>>> import numpy as np
>>> np.set_printoptions(precision=3, suppress=True, linewidth=120, floatmode="fixed")
>>> m1 = np.load("run0.npy")
>>> m1
array([[5, 2, 0, 0, 0, 0],
       [1, 1, 0, 0, 0, 0],
       [5, 4, 0, 0, 0, 0],
       [0, 0, 5, 2, 0, 0],
       [0, 0, 1, 1, 0, 0],
       [0, 0, 5, 4, 0, 0],
       [0, 0, 0, 0, 5, 2],
       [0, 0, 0, 0, 1, 1],
       [0, 0, 0, 0, 5, 4]])
>>> vec = np.array([3, 1, 0, 1, 0, 3])
>>> a = np.maximum(m1 @ vec, 0)
>>> m1.T @ a
array([184, 114,  31,  21,  93,  63])
>>> np.maximum(m1 @ (3 * vec), 0)
array([51, 12, 57,  6,  3, 12, 18,  9, 36])
>>> m1.reshape(-1, 2)
array([[5, 2],
       [0, 0],
       [0, 0],
       [1, 1],
       [0, 0],
       [0, 0],
       [5, 4],
       [0, 0],
       [0, 0],
       [0, 0],
       [5, 2],
       [0, 0],
       [0, 0],
       [1, 1],
       [0, 0],
       [0, 0],
       [5, 4],
       [0, 0],
       [0, 0],
       [0, 0],
       [5, 2],
       [0, 0],
       [0, 0],
       [1, 1],
       [0, 0],
       [0, 0],
       [5, 4]])
>>> m1.reshape(2, -1)
array([[5, 2, 0, 0, 0, 0, 1, 1, 0, 0, 0, 0, 5, 4, 0, 0, 0, 0, 0, 0, 5, 2, 0, 0, 0, 0, 1],
       [1, 0, 0, 0, 0, 5, 4, 0, 0, 0, 0, 0, 0, 5, 2, 0, 0, 0, 0, 1, 1, 0, 0, 0, 0, 5, 4]])
>>> T = m1.reshape(9, 2, -1)
>>> np.einsum("ihd,jhd->hij", T, T).shape
(2, 9, 9)
>>> vec = np.array([5, 3, 5, 5, 4, 1])
>>> y = m1 @ vec
>>> c, lr = np.zeros(6), 1 / np.linalg.norm(m1, 2) ** 2
>>> for i in range(20):
...     c -= lr * m1.T @ (m1 @ c - y)
...     if i % 5 == 0: print(i, round(np.linalg.norm(m1 @ c - y), 3))
... 
0 2.487
5 2.223
10 1.987
15 1.777
>>> c
array([4.961, 3.062, 5.536, 4.145, 3.566, 1.691])
>>> round(np.linalg.cond(m1), 3)
np.float64(6.716)
>>> Y = m1 / np.sqrt((m1 ** 2).mean(axis=1, keepdims=True))
>>> np.linalg.matrix_rank(Y) == np.linalg.matrix_rank(m1)
np.True_
>>> m1 - m1.mean(axis=1, keepdims=True)
array([[ 3.833,  0.833, -1.167, -1.167, -1.167, -1.167],
       [ 0.667,  0.667, -0.333, -0.333, -0.333, -0.333],
       [ 3.500,  2.500, -1.500, -1.500, -1.500, -1.500],
       [-1.167, -1.167,  3.833,  0.833, -1.167, -1.167],
       [-0.333, -0.333,  0.667,  0.667, -0.333, -0.333],
       [-1.500, -1.500,  3.500,  2.500, -1.500, -1.500],
       [-1.167, -1.167, -1.167, -1.167,  3.833,  0.833],
       [-0.333, -0.333, -0.333, -0.333,  0.667,  0.667],
       [-1.500, -1.500, -1.500, -1.500,  3.500,  2.500]])
>>> np.linalg.matrix_rank(m1 - m1.mean(axis=1, keepdims=True))
np.int64(5)
>>> Y[3]
array([0.000, 0.000, 2.274, 0.910, 0.000, 0.000])
>>> Y = np.array([[4], [-7], [-1], [-9], [-2], [1], [-6], [-2]])
>>> cent = np.array([[9, -8, 2]])
>>> rng = np.random.default_rng(312)
>>> mat = Y @ cent + 0.1 * rng.normal(size=(8, 3))
>>> mat
array([[ 36.070, -32.073,   8.110],
       [-62.989,  55.948, -13.999],
       [ -9.014,   8.131,  -1.811],
       [-81.186,  71.943, -17.902],
       [-17.689,  16.060,  -4.054],
       [  8.910,  -7.954,   2.079],
       [-53.996,  47.852, -11.968],
       [-17.955,  15.913,  -4.163]])
>>> Y = np.c_[mat[:, :1] @ np.array([[3]]), np.array([1, 1, 2, 3, 0, 2, 1, 2])]
>>> Y
array([[ 108.211,    1.000],
       [-188.967,    1.000],
       [ -27.043,    2.000],
       [-243.557,    3.000],
       [ -53.067,    0.000],
       [  26.730,    2.000],
       [-161.988,    1.000],
       [ -53.864,    2.000]])
>>> np.round(np.linalg.norm(Y - mat @ np.linalg.lstsq(mat, Y)[0], axis=0), 3) + 0
array([0.000, 3.463])
>>> r0 = np.array([0, 1, -2])
>>> np.polyval(r0, mat[2])
array([-11.014,   6.131,  -3.811])
>>> np.correlate(mat[2], mat[4], "full")
array([  36.547, -177.734,  297.382, -172.920,   32.036])
>>> t = np.sort(rng.uniform(-2, 2, 14))
>>> M = np.c_[t, t ** 2, t ** 3] @ np.array([[4, 1, 5, 1, 0], [2, 2, -3, 3, -2], [3, -1, -2, 1, -1]])
>>> M
array([[-16.677,   9.564,  -7.250,   2.074,  -0.790],
       [-10.213,   5.461,  -7.421,   1.764,  -1.170],
       [ -7.839,   3.898,  -7.056,   1.499,  -1.174],
       [ -5.054,   2.036,  -6.029,   1.012,  -1.006],
       [ -4.527,   1.686,  -5.717,   0.891,  -0.942],
       [ -2.216,   0.280,  -3.497,   0.229,  -0.473],
       [ -0.458,  -0.090,  -0.643,  -0.079,  -0.027],
       [ -0.110,  -0.026,  -0.141,  -0.025,  -0.002],
       [  0.625,   0.182,   0.650,   0.208,  -0.044],
       [  1.931,   0.601,   1.345,   0.845,  -0.331],
       [  3.220,   0.967,   1.510,   1.575,  -0.742],
       [  5.789,   1.527,   1.118,   3.097,  -1.702],
       [  7.957,   1.868,   0.411,   4.385,  -2.572],
       [  8.729,   1.968,   0.110,   4.841,  -2.889]])
>>> # looks like rank 3
>>> Xc = M - M.mean(axis=0)
>>> evecs = np.linalg.svd(Xc)[2][:3]
>>> Y = Xc - Xc @ evecs.T @ evecs
>>> (Xc @ evecs.T).std(axis=0)
array([7.789, 2.326, 1.551])
>>> round(float(np.linalg.norm(Y) / np.linalg.norm(Xc)), 3)
0.0
>>> cov = np.cov(M, rowvar=False)
>>> np.polyfit(M[:, 2], M[:, 4], 1)
array([-0.008, -1.009])
>>> cov.shape
(5, 5)
>>> np.corrcoef(M.T)
array([[ 1.000, -0.733,  0.873,  0.403, -0.396],
       [-0.733,  1.000, -0.690,  0.295, -0.218],
       [ 0.873, -0.690,  1.000,  0.148, -0.032],
       [ 0.403,  0.295,  0.148,  1.000, -0.963],
       [-0.396, -0.218, -0.032, -0.963,  1.000]])
>>> round(np.corrcoef(M[:, 2], M[:, 4])[0, 1], 3)
np.float64(-0.032)
>>> np.argwhere(np.triu(np.abs(np.corrcoef(M.T)) > 0.8, 1))
array([[0, 2],
       [3, 4]])
>>> np.round(np.linalg.eigvalsh(cov)[::-1], 3) + 0
array([65.327,  5.829,  2.590,  0.000,  0.000])
>>> M.std(axis=0)
array([6.852, 2.544, 3.476, 1.499, 0.857])
>>> Y = np.array([[2, 1], [2, -3], [-1, 0], [3, -3], [0, 2]])
>>> np.linalg.matrix_rank(M @ Y)
np.int64(2)
>>> np.einsum("ij->j", M)
array([-18.844,  29.921, -32.608,  22.314, -13.866])
>>> Y @ M
Traceback (most recent call last):
  File "<python-input-54>", line 1, in <module>
    Y @ M
    ~~^~~
ValueError: matmul: Input operand 1 has a mismatch in its core dimension 0, with gufunc signature (n?,k),(k,m?)->(n?,m?) (size 14 is different from 2)
>>> np.linalg.matrix_rank(np.vstack([M, Y.T]))
np.int64(5)
>>> A = np.loadtxt("data.csv", delimiter=",")
>>> A
array([[-9.875, -0.540,  1.479],
       [-1.420, -9.231, -3.575],
       [ 2.382, -8.822, -4.061],
       [-7.499,  5.556,  3.592],
       [ 8.823, -3.614, -3.017],
       [-9.821,  0.374,  1.848],
       [-7.229, -6.736, -1.541],
       [-9.568,  1.707,  2.356],
       [-2.339, -9.120, -3.370],
       [-8.225, -5.615, -0.906],
       [-9.694, -2.352,  0.698]])
>>> rk = np.linalg.matrix_rank(A)
>>> rk
np.int64(2)
>>> ns = np.linalg.svd(A)[2][rk:].T
>>> [int(np.linalg.matrix_rank(A[:, :j + 1])) for j in range(3)]
[1, 2, 2]
>>> np.allclose(A @ ns, 0)
True
>>> ns @ ns.T
array([[ 0.025, -0.059,  0.144],
       [-0.059,  0.143, -0.345],
       [ 0.144, -0.345,  0.833]])
>>> np.linalg.matrix_rank(A.T @ A), np.linalg.matrix_rank(A @ A.T)
(np.int64(2), np.int64(2))
>>> [int(np.linalg.matrix_rank(A[:i])) for i in range(1, len(A) + 1)]
[1, 2, 2, 2, 2, 2, 2, 2, 2, 2, 2]
>>> ns.shape
(3, 1)
>>> np.round(A @ ns, 3) + 0
array([[0.000],
       [0.000],
       [0.000],
       [0.000],
       [0.000],
       [0.000],
       [0.000],
       [0.000],
       [0.000],
       [0.000],
       [0.000]])
>>> Xc = A - A.mean(axis=0)
>>> Uu, sigma, VT = np.linalg.svd(Xc, full_matrices=False)
>>> VT[0] * np.sign(VT[0, np.abs(VT[0]).argmax()])
array([ 0.768, -0.534, -0.353])
>>> np.round(Xc.mean(axis=0), 3) + 0
array([0.000, 0.000, 0.000])
>>> np.abs(Uu[:, 0]).argmax()
np.int64(4)
>>> np.linalg.matrix_rank(Xc)
np.int64(2)
>>> np.abs(VT[0]).argmax()
np.int64(0)
>>> data = np.loadtxt("m.csv", delimiter=",")
>>> data
array([[ 0.000,  0.000,  0.000,  0.000,  0.000,  0.000,  0.000],
       [ 0.000,  4.000,  2.000,  4.000,  2.000,  4.000,  2.000],
       [ 0.000,  6.000,  3.000,  6.000,  3.000,  6.000,  3.000],
       [ 0.000,  6.000,  3.000,  6.000,  3.000,  6.000,  3.000],
       [ 0.000, -6.000, -3.000, -6.000, -3.000, -6.000, -3.000],
       [ 0.000,  6.000,  3.000,  6.000,  3.000,  6.000,  3.000],
       [ 0.000, -2.000, -1.000, -2.000, -1.000, -2.000, -1.000],
       [ 0.000,  6.000,  3.000,  6.000,  3.000,  6.000,  3.000],
       [ 0.000, -2.000, -1.000, -2.000, -1.000, -2.000, -1.000],
       [ 0.000,  0.000,  0.000,  0.000,  0.000,  0.000,  0.000],
       [ 0.000, -4.000, -2.000, -4.000, -2.000, -4.000, -2.000]])
>>> Uu, sigma, VT = np.linalg.svd(data)
>>> evecs = VT[:(sigma > 1e-8).sum()]
>>> vec = data[4] + -1 * data[1] + rng.integers(2) * np.eye(7)[1]
>>> vec
array([  0.000,  -9.000,  -5.000, -10.000,  -5.000, -10.000,  -5.000])
>>> round(np.linalg.norm(vec - evecs.T @ evecs @ vec), 3)
np.float64(0.856)
>>> evecs.T @ evecs
array([[0.000, 0.000, 0.000, 0.000, 0.000, 0.000, 0.000],
       [0.000, 0.267, 0.133, 0.267, 0.133, 0.267, 0.133],
       [0.000, 0.133, 0.067, 0.133, 0.067, 0.133, 0.067],
       [0.000, 0.267, 0.133, 0.267, 0.133, 0.267, 0.133],
       [0.000, 0.133, 0.067, 0.133, 0.067, 0.133, 0.067],
       [0.000, 0.267, 0.133, 0.267, 0.133, 0.267, 0.133],
       [0.000, 0.133, 0.067, 0.133, 0.067, 0.133, 0.067]])
>>> np.diag(evecs.T @ evecs)
array([0.000, 0.267, 0.067, 0.267, 0.067, 0.267, 0.067])
>>> Uu, sigma, VT = np.linalg.svd(data)
>>> sigma.round(3) + 0
array([28.723,  0.000,  0.000,  0.000,  0.000,  0.000,  0.000])
>>> Y = Uu[:, :1] @ np.diag(sigma[:1]) @ VT[:1]
>>> round(float(np.linalg.norm(data - Y) / np.linalg.norm(data)), 3)
0.0
>>> vec = np.array([0, -3, -5, 5, 9, 0, 1])
>>> a = np.maximum(data @ vec, 0)
>>> np.flatnonzero(a > 1e-9)
array([1, 2, 3, 5, 7])
>>> data * (a > 1e-9)[:, None]
array([[ 0.000,  0.000,  0.000,  0.000,  0.000,  0.000,  0.000],
       [ 0.000,  4.000,  2.000,  4.000,  2.000,  4.000,  2.000],
       [ 0.000,  6.000,  3.000,  6.000,  3.000,  6.000,  3.000],
       [ 0.000,  6.000,  3.000,  6.000,  3.000,  6.000,  3.000],
       [ 0.000, -0.000, -0.000, -0.000, -0.000, -0.000, -0.000],
       [ 0.000,  6.000,  3.000,  6.000,  3.000,  6.000,  3.000],
       [ 0.000, -0.000, -0.000, -0.000, -0.000, -0.000, -0.000],
       [ 0.000,  6.000,  3.000,  6.000,  3.000,  6.000,  3.000],
       [ 0.000, -0.000, -0.000, -0.000, -0.000, -0.000, -0.000],
       [ 0.000,  0.000,  0.000,  0.000,  0.000,  0.000,  0.000],
       [ 0.000, -0.000, -0.000, -0.000, -0.000, -0.000, -0.000]])
>>> np.maximum(data @ vec, 0) - np.maximum(-data @ vec, 0)
array([  0.000,  18.000,  27.000,  27.000, -27.000,  27.000,  -9.000,  27.000,  -9.000,   0.000, -18.000])
>>> data.T @ a
array([  0.000, 720.000, 360.000, 720.000, 360.000, 720.000, 360.000])
>>> J = np.load("block13.npy")
>>> J
array([[-0.800,  1.600,  0.300],
       [-0.700, -0.900,  0.000],
       [ 0.400,  1.400,  0.100],
       [ 1.900,  1.100,  0.100],
       [-0.900, -0.200,  2.100],
       [-1.900,  0.100,  0.400],
       [ 1.200, -1.000, -1.000],
       [ 1.200, -0.300, -0.700],
       [ 1.200, -1.600, -0.100]])
>>> Y = J / np.linalg.norm(J, axis=1, keepdims=True)
>>> cov = Y @ Y.T
>>> (cov - 2 * np.eye(9)).round(6).argmax(axis=1)
array([2, 5, 0, 2, 5, 4, 7, 6, 6])
>>> np.round(np.degrees(np.arccos(np.clip(cov[5, 0], -1, 1))), 3)
np.float64(59.308)
>>> np.linalg.norm(Y, axis=1)
array([1.000, 1.000, 1.000, 1.000, 1.000, 1.000, 1.000, 1.000, 1.000])
>>> cov[5]
array([ 0.510,  0.559, -0.204, -0.810,  0.567,  1.000, -0.771, -0.937, -0.637])
>>> np.argwhere(np.triu(np.abs(cov) > 0.95, 1))
array([[0, 8]])
>>> (np.abs(cov) > 0.9).astype(int)
array([[1, 0, 0, 0, 0, 0, 0, 0, 1],
       [0, 1, 1, 1, 0, 0, 0, 0, 0],
       [0, 1, 1, 0, 0, 0, 0, 0, 0],
       [0, 1, 0, 1, 0, 0, 0, 0, 0],
       [0, 0, 0, 0, 1, 0, 0, 0, 0],
       [0, 0, 0, 0, 0, 1, 0, 1, 0],
       [0, 0, 0, 0, 0, 0, 1, 1, 0],
       [0, 0, 0, 0, 0, 1, 1, 1, 0],
       [1, 0, 0, 0, 0, 0, 0, 0, 1]])
